$ ipython --no-banner

In [1]: import numpy as np

In [2]: np.set_printoptions(precision=2, suppress=True, linewidth=160)

In [3]: def rd(a):
   ...:     return np.round(a, 2) + 0
   ...: 

In [4]: M = np.load("w.npy")

In [5]: M
Out[5]: 
array([[ 0,  2, -5,  1, -1],
       [-2,  0, -2, -4,  0],
       [ 5,  2,  0, -1,  5],
       [-1,  4,  1,  0, -3],
       [ 1,  0, -5,  3,  0]])

In [6]: Uu, s, Vt = np.linalg.svd(M)

In [7]: evecs = Vt[:(s > 1e-8).sum()]

In [8]: rng = np.random.default_rng(458215)

In [9]: x = M[0] + 3 * M[1] + rng.integers(2) * np.eye(5)[1]

In [10]: x
Out[10]: array([ -6.,   2., -11., -11.,  -1.])

In [11]: np.allclose(evecs.T @ evecs @ x, x)
Out[11]: True

In [12]: np.linalg.matrix_rank(np.vstack([M, x]))
Out[12]: np.int64(4)

In [13]: hat = np.triu(np.array([[-2, -3, 6, -9, 3],
    ...:     [3, 2, 4, -2, -2],
    ...:     [9, -1, -2, -1, 4],
    ...:     [1, 9, -2, 6, 9],
    ...:     [2, 8, -4, -4, 6]]), 1) + np.eye(5)

In [14]: out = hat @ M @ np.linalg.inv(hat)

In [15]: rd(np.linalg.det(out))
Out[15]: np.float64(0.0)

In [16]: hat @ M - M @ hat
Out[16]: 
array([[ 48., -24., -26.,  14.,  72.],
       [ 20.,  -6.,  20., -30.,  76.],
       [  5.,  11., -59.,  61.,   1.],
       [  9.,  -3., -55.,  27.,   7.],
       [  0.,   3.,  -6.,   4., -10.]])

In [17]: np.linalg.matrix_rank(out)
Out[17]: np.int64(4)

In [18]: rd(np.poly(out))
Out[18]: array([   1.,    0.,   86.,    0., 1521.,    0.])

In [19]: np.trace(out), np.trace(M)
Out[19]: (np.float64(0.0), np.int64(0))

In [20]: F = np.load("case10.npy")

In [21]: F
Out[21]: 
array([[-3.14,  0.98, -4.51],
       [ 0.89, -0.54,  1.25],
       [ 1.06, -0.45,  1.39],
       [-3.79,  1.21, -5.06],
       [ 4.59, -1.6 ,  6.14],
       [-4.28,  1.43, -5.61],
       [ 0.88, -0.48,  1.18],
       [-1.4 ,  0.64, -2.13],
       [ 1.87, -0.53,  2.18],
       [-0.17,  0.12, -0.18],
       [ 1.44, -0.39,  1.66],
       [ 2.43, -0.71,  3.29],
       [-1.58,  0.54, -2.34],
       [-2.19,  0.73, -2.92],
       [ 0.15, -0.07,  0.11],
       [ 0.83, -0.39,  1.29],
       [ 3.47, -1.18,  4.81],
       [ 1.11, -0.28,  1.56],
       [-4.38,  1.47, -6.11],
       [ 0.35, -0.13,  0.56],
       [ 6.48, -2.18,  8.8 ],
       [ 0.21, -0.17,  0.45],
       [-3.42,  1.31, -4.52],
       [-0.63,  0.21, -0.69],
       [ 3.24, -1.12,  4.35]])

In [22]: np.argsort(-np.linalg.norm(F, axis=0).round(6), kind="stable")[:3]
Out[22]: array([2, 0, 1])

In [23]: rd(np.abs(np.linalg.svd(F)[2][-1]))
Out[23]: array([0.57, 0.59, 0.57])

In [24]: [round(float(x), 2) for x in np.linalg.svd(F, compute_uv=False)[:3]]
Out[24]: [23.35, 0.46, 0.45]

In [25]: rd(np.linalg.norm(F, 2) / np.linalg.norm(F))
Out[25]: np.float64(1.0)

In [26]: np.linalg.matrix_rank(F, rtol=0.1)
Out[26]: np.int64(1)

In [27]: cen = (F - F.mean(axis=0)) / F.std(axis=0)

In [28]: np.argwhere(np.abs(cen) > 2)
Out[28]: 
array([[20,  0],
       [20,  1],
       [20,  2]])

In [29]: cen.std(axis=0)
Out[29]: array([1., 1., 1.])

In [30]: b = np.linalg.lstsq(np.delete(cen, 1, axis=1), cen[:, 1])[0]

In [31]: np.abs(b).argmax()
Out[31]: np.int64(1)

In [32]: rd(1 - np.var(cen[:, 1] - np.delete(cen, 1, axis=1) @ b))
Out[32]: np.float64(0.99)

In [33]: def softmax(z):
    ...:     e = np.exp(z - z.max(axis=-1, keepdims=True))
    ...:     return e / e.sum(axis=-1, keepdims=True)
    ...: 

In [34]: rd(softmax(F[13]))
Out[34]: array([0.05, 0.93, 0.02])

In [35]: rd(softmax(F[13] + 2))
Out[35]: array([0.05, 0.93, 0.02])

In [36]: att = F @ F.T / np.sqrt(3)

In [37]: softmax(att).round(6).argmax(axis=1)
Out[37]: array([18, 20, 20, 18, 20, 18, 20, 18, 20, 18, 20, 20, 18, 18, 20, 20, 20, 20, 18, 20, 20, 20, 18, 18, 20])
